$ python -q
>>> import numpy as np
>>> import numpy.linalg as la
>>> np.set_printoptions(precision=2, suppress=True, linewidth=160)
>>> rd = lambda a: np.round(a, 2) + 0
>>> u = np.array([4, -8, -5]) + 0.5
>>> X = np.eye(3) - 2 * np.outer(u, u) / (u @ u)
>>> rd(X)
array([[ 0.58,  0.7 ,  0.42],
       [ 0.7 , -0.16, -0.7 ],
       [ 0.42, -0.7 ,  0.58]])
>>> rd(X @ X)
array([[1., 0., 0.],
       [0., 1., 0.],
       [0., 0., 1.]])
>>> print(rd(np.sort(np.abs(la.eigvals(X)))))
[1. 1. 1.]
>>> rd(la.matrix_power(X, 4))
array([[1., 0., 0.],
       [0., 1., 0.],
       [0., 0., 1.]])
>>> rd(np.trace(X))
np.float64(1.0)
>>> assert X == X.T
Traceback (most recent call last):
  File "<python-input-11>", line 1, in <module>
    assert X == X.T
           ^^^^^^^^
ValueError: The truth value of an array with more than one element is ambiguous. Use a.any() or a.all()
>>> rd(np.abs(la.eigvals(X)).max())
np.float64(1.0)
>>> rd(la.det(X))
np.float64(-1.0)
>>> print((X - X.T) / 2)
[[0. 0. 0.]
 [0. 0. 0.]
 [0. 0. 0.]]
>>> evals, evecs = la.eig(X)
>>> rd(np.prod(evals))
np.float64(-1.0)
>>> print(rd(np.sort(la.eigvals(la.inv(X)))))
[-1.  1.  1.]
>>> M2 = X / np.sqrt((X ** 2).mean(axis=1, keepdims=True))
>>> la.matrix_rank(X - X.mean(axis=1, keepdims=True))
np.int64(2)
>>> la.matrix_rank(M2) == la.matrix_rank(X)
np.True_
>>> rd(la.norm(M2, axis=1))
array([1.73, 1.73, 1.73])
>>> E = np.load("mat.npy")
>>> E
array([[0, 1, 0, 0],
       [0, 0, 0, 1],
       [0, 0, 1, 0],
       [1, 0, 0, 0]])
>>> rng = np.random.default_rng(67)
>>> M2 = E + rng.integers(-2, 3, (4, 1)) @ rng.integers(-2, 3, (1, 4))
>>> M2
array([[ 0,  1,  1, -1],
       [ 0,  0,  0,  1],
       [ 0,  0,  1,  0],
       [ 1,  0, -2,  2]])
>>> np.abs(M2 - E).sum(axis=1)
array([2, 0, 0, 4])
>>> u, v = M2[2], M2[0]
>>> u @ u
np.int64(1)
>>> p = (u @ v) / (u @ u) * u
>>> p
array([0., 0., 1., 0.])
>>> arr = np.load("test18.npy")
>>> arr
array([[ 0,  1,  3, -3,  0],
       [-1,  0,  3, -3,  0],
       [-3, -3,  0, -1, -1],
       [ 3,  3,  1,  0,  0],
       [ 0,  0,  1,  0,  0]])
>>> print(la.matrix_rank(arr, rtol=0.1))
4
>>> print(np.argsort(-la.norm(arr, axis=0).round(6), kind="stable")[:3])
[2 0 1]
>>> m1 = np.load("sample14.npy")
>>> print(m1)
[[ 1.44 -3.58 -1.43]
 [ 2.13 -5.38 -2.15]
 [ 0.06 -0.16 -0.04]
 [ 0.51 -1.32 -0.49]
 [-0.1   0.32  0.09]
 [ 0.41 -0.95 -0.39]
 [ 0.29 -0.76 -0.31]
 [ 1.58 -3.96 -1.59]
 [ 2.22 -5.46 -2.19]
 [ 1.49 -3.64 -1.42]
 [-0.44  1.22  0.47]
 [ 0.77 -2.06 -0.83]
 [ 0.51 -1.21 -0.47]
 [-0.28  0.74  0.28]
 [ 0.    0.03 -0.01]
 [-1.48  3.75  1.49]
 [-1.24  3.15  1.26]
 [-0.29  0.74  0.29]
 [-0.78  1.9   0.76]
 [ 0.21 -0.54 -0.2 ]
 [-0.63  1.63  0.65]
 [ 0.75 -1.96 -0.77]
 [ 0.78 -1.91 -0.77]
 [-0.52  1.25  0.52]
 [ 0.08 -0.18 -0.07]
 [ 1.46 -3.67 -1.48]
 [ 0.62 -1.58 -0.63]
 [ 0.18 -0.4  -0.22]
 [-3.51  8.76  3.46]]
>>> Ac = (m1 - m1.mean(axis=0)) / m1.std(axis=0)
>>> np.argwhere(np.abs(Ac) > 2)
array([[28,  0],
       [28,  1],
       [28,  2]])
>>> rd(Ac.std(axis=0))
array([1., 1., 1.])
>>> c = la.lstsq(np.delete(Ac, 0, axis=1), Ac[:, 0])[0]
>>> np.abs(c).argmax()
np.int64(0)
>>> idx = m1[:, 1] > np.median(m1[:, 1])
>>> u = m1[idx].mean(axis=0) - m1[~idx].mean(axis=0)
>>> idx.astype(int)
array([0, 0, 1, 0, 1, 0, 0, 0, 0, 0, 1, 0, 0, 1, 1, 1, 1, 1, 1, 0, 1, 0, 0, 1, 1, 0, 0, 1, 1])
>>> np.argsort(-np.abs(u).round(6), kind="stable")
array([1, 0, 2])
>>> P = m1 @ la.solve(m1.T @ m1, m1.T)
>>> print(np.allclose(P @ P, P))
True
>>> rd(np.diag(P))
array([0.06, 0.16, 0.05, 0.11, 0.14, 0.06, 0.03, 0.09, 0.22, 0.25, 0.15, 0.25, 0.08, 0.03, 0.04, 0.08, 0.08, 0.01, 0.04, 0.02, 0.04, 0.09, 0.04, 0.06, 0.01,
       0.1 , 0.02, 0.32, 0.38])
>>> rd(la.eigvalsh(P))
array([0., 0., 0., 0., 0., 0., 0., 0., 0., 0., 0., 0., 0., 0., 0., 0., 0., 0., 0., 0., 0., 0., 0., 0., 0., 0., 1., 1., 1.])
>>> M = np.loadtxt("x.csv", delimiter=",")
>>> rd(M)
array([[ 0.57, -0.74, -0.35],
       [-0.74, -0.28, -0.61],
       [-0.35, -0.61,  0.71]])
>>> C2 = M.T @ M
>>> rd(la.svd(M, compute_uv=False) ** 2)
array([1., 1., 1.])
>>> rd(np.diag(C2))
array([1., 1., 1.])
>>> print(rd(C2))
[[1. 0. 0.]
 [0. 1. 0.]
 [0. 0. 1.]]
>>> la.matrix_rank(C2)
np.int64(3)
>>> M2 = np.array([[-5, -2], [-7, -6]])
>>> cent = np.kron(M2, E)
>>> cent
array([[ 0, -5,  0,  0,  0, -2,  0,  0],
       [ 0,  0,  0, -5,  0,  0,  0, -2],
       [ 0,  0, -5,  0,  0,  0, -2,  0],
       [-5,  0,  0,  0, -2,  0,  0,  0],
       [ 0, -7,  0,  0,  0, -6,  0,  0],
       [ 0,  0,  0, -7,  0,  0,  0, -6],
       [ 0,  0, -7,  0,  0,  0, -6,  0],
       [-7,  0,  0,  0, -6,  0,  0,  0]])
>>> print(rd(la.norm(cent, 2)), rd(la.norm(M2, 2) * la.norm(E, 2)))
10.57 10.57
>>> cent.shape
(8, 8)
>>> Uu, sigma, vt = la.svd(cent, full_matrices=False)
>>> print(rd(Uu.T @ Uu))
[[1. 0. 0. 0. 0. 0. 0. 0.]
 [0. 1. 0. 0. 0. 0. 0. 0.]
 [0. 0. 1. 0. 0. 0. 0. 0.]
 [0. 0. 0. 1. 0. 0. 0. 0.]
 [0. 0. 0. 0. 1. 0. 0. 0.]
 [0. 0. 0. 0. 0. 1. 0. 0.]
 [0. 0. 0. 0. 0. 0. 1. 0.]
 [0. 0. 0. 0. 0. 0. 0. 1.]]
>>> np.allclose(Uu * sigma @ vt, cent)
True
>>> rd(vt @ vt.T)
array([[1., 0., 0., 0., 0., 0., 0., 0.],
       [0., 1., 0., 0., 0., 0., 0., 0.],
       [0., 0., 1., 0., 0., 0., 0., 0.],
       [0., 0., 0., 1., 0., 0., 0., 0.],
       [0., 0., 0., 0., 1., 0., 0., 0.],
       [0., 0., 0., 0., 0., 1., 0., 0.],
       [0., 0., 0., 0., 0., 0., 1., 0.],
       [0., 0., 0., 0., 0., 0., 0., 1.]])
>>> rd(Uu.T @ cent @ vt.T)
array([[10.57,  0.  ,  0.  ,  0.  ,  0.  ,  0.  ,  0.  ,  0.  ],
       [ 0.  , 10.57,  0.  ,  0.  ,  0.  ,  0.  ,  0.  ,  0.  ],
       [ 0.  ,  0.  , 10.57,  0.  ,  0.  ,  0.  ,  0.  ,  0.  ],
       [ 0.  ,  0.  ,  0.  , 10.57,  0.  ,  0.  ,  0.  ,  0.  ],
       [ 0.  ,  0.  ,  0.  ,  0.  ,  1.51,  0.  ,  0.  ,  0.  ],
       [ 0.  ,  0.  ,  0.  ,  0.  ,  0.  ,  1.51,  0.  ,  0.  ],
       [ 0.  ,  0.  ,  0.  ,  0.  ,  0.  ,  0.  ,  1.51,  0.  ],
       [ 0.  ,  0.  ,  0.  ,  0.  ,  0.  ,  0.  ,  0.  ,  1.51]])
>>> Uu.shape, sigma.shape, vt.shape
((8, 8), (8,), (8, 8))
>>> W0 = np.load("m.npy")
>>> W0
array([[ 2, -2, -1,  0, -1],
       [-1,  2, -2, -1,  0],
       [ 0, -1,  2, -2, -1],
       [-1,  0, -1,  2, -2],
       [-2, -1,  0, -1,  2]])
>>> O, R = la.qr(W0)
>>> rd(np.abs(np.diag(R)))
array([3.16, 2.9 , 2.89, 2.86, 2.66])
>>> O.shape, R.shape
((5, 5), (5, 5))
>>> rd(O.T @ O)
array([[1., 0., 0., 0., 0.],
       [0., 1., 0., 0., 0.],
       [0., 0., 1., 0., 0.],
       [0., 0., 0., 1., 0.],
       [0., 0., 0., 0., 1.]])
>>> print(rd(abs(R[0, 0])), rd(la.norm(W0[:, 0])))
3.16 3.16
>>> np.allclose(R.T @ R, W0.T @ W0)
True
>>> rd(O @ R)
array([[ 2., -2., -1.,  0., -1.],
       [-1.,  2., -2., -1.,  0.],
       [ 0., -1.,  2., -2., -1.],
       [-1.,  0., -1.,  2., -2.],
       [-2., -1.,  0., -1.,  2.]])
>>> x0 = np.array([2, 1, 1, 2])
>>> target = E @ x0
>>> c, lr = np.zeros(4), 1 / la.norm(E, 2) ** 2
>>> for i in range(15):
...     c -= lr * E.T @ (E @ c - target)
...     if i % 5 == 0: print(i, round(la.norm(E @ c - target), 2))
... 
0 0.0
5 0.0
10 0.0
>>> c
array([2., 1., 1., 2.])
>>> idx = rng.permutation(5)
>>> idx
array([4, 0, 3, 2, 1])
>>> M2 = W0[idx][:, idx]
>>> np.allclose(M2, W0)
False
>>> rd(la.det(M2)), rd(la.det(W0[idx]))
(np.float64(-202.0), np.float64(202.0))
>>> np.diag(M2)
array([2, 2, 2, 2, 2])
>>> M2 = W0[0, 0] * W0[1:] - np.outer(W0[1:, 0], W0[0])
>>> print(M2)
[[ 0  2 -5 -2 -1]
 [ 0 -2  4 -4 -2]
 [ 0 -2 -3  4 -5]
 [ 0 -6 -2 -2  2]]
>>> np.flatnonzero(~M2.round(6).any(axis=1))
array([], dtype=int64)
>>> la.matrix_rank(M2), la.matrix_rank(W0)
(np.int64(4), np.int64(5))
>>> print(W0[:, 0] / W0[0, 0])
[ 1.  -0.5  0.  -0.5 -1. ]
>>> O, evecs = la.qr(W0[:, :4])[0], la.qr(W0[:, 4:])[0]
>>> sigma = la.svd(O.T @ evecs, compute_uv=False)
>>> rd(la.norm(O @ O.T - evecs @ evecs.T, 2))
np.float64(1.0)
>>> K = np.load("out2.npy")
>>> K
array([[-4,  2, -4],
       [ 2,  0, -1],
       [-4, -1,  4]])
>>> print(la.matrix_rank(K, rtol=0.1))
2
>>> rd(la.norm(K, 2) / la.norm(K))
np.float64(0.71)
>>> rd(np.abs(la.svd(K)[2][-1]))
array([0.12, 0.93, 0.35])
>>> print(la.cond(K) > 100)
False
>>> rd(la.pinv(X))
array([[ 0.58,  0.7 ,  0.42],
       [ 0.7 , -0.16, -0.7 ],
       [ 0.42, -0.7 ,  0.58]])
>>> rd(la.norm(X, axis=0))
array([1., 1., 1.])
>>> rd(la.eigvals(K).sum().real)
np.float64(0.0)
>>> rd(np.poly(K))
array([  1.,   0., -37.,  -4.])
>>> print(np.kron(np.eye(2, dtype=int), K))
[[-4  2 -4  0  0  0]
 [ 2  0 -1  0  0  0]
 [-4 -1  4  0  0  0]
 [ 0  0  0 -4  2 -4]
 [ 0  0  0  2  0 -1]
 [ 0  0  0 -4 -1  4]]
>>> rd(la.eigvals(K))
array([-6.03,  6.14, -0.11])
>>> evals, evecs = la.eigh(K)
>>> rd(evecs.T @ K @ evecs)
array([[-6.03,  0.  ,  0.  ],
       [ 0.  , -0.11,  0.  ],
       [ 0.  ,  0.  ,  6.14]])
>>> rd(la.eigvalsh(K + -1 * np.eye(3)))
array([-7.03, -1.11,  5.14])
>>> print((evals > 1e-8).sum(), (evals < -1e-8).sum())
1 2
>>> np.unique(evals.round(6) + 0, return_counts=True)[1]
array([1, 1, 1])
>>> np.abs(evecs[:, -1]).round(6).argmax()
np.int64(2)
>>> feats = np.array([[10, -2], [-15, 3], [0, 0], [5, -1]])
>>> feats
array([[ 10,  -2],
       [-15,   3],
       [  0,   0],
       [  5,  -1]])
>>> # looks like rank 1
>>> rd(feats @ la.pinv(feats) @ feats)
array([[ 10.,  -2.],
       [-15.,   3.],
       [  0.,   0.],
       [  5.,  -1.]])
>>> P = np.triu(np.array([[-2, 0, -2, -2, 1],
...     [-1, 0, 0, -1, 0],
...     [1, -1, 2, 0, 0],
...     [0, 1, 1, 2, 1],
...     [1, 0, 0, -2, -2]]), 1) + np.eye(5)
>>> M2 = P @ arr @ la.inv(P)
>>> print(np.trace(M2), np.trace(arr))
0.0 0
>>> M2
array([[  0.,   1.,   2.,   0.,   2.],
       [ -4.,  -3.,  -6., -14.,  18.],
       [ -3.,  -3.,  -6., -10.,  12.],
       [  3.,   3.,   8.,   9., -12.],
       [  0.,   0.,   1.,   0.,   0.]])
>>> print(rd(la.det(M2)))
0.0
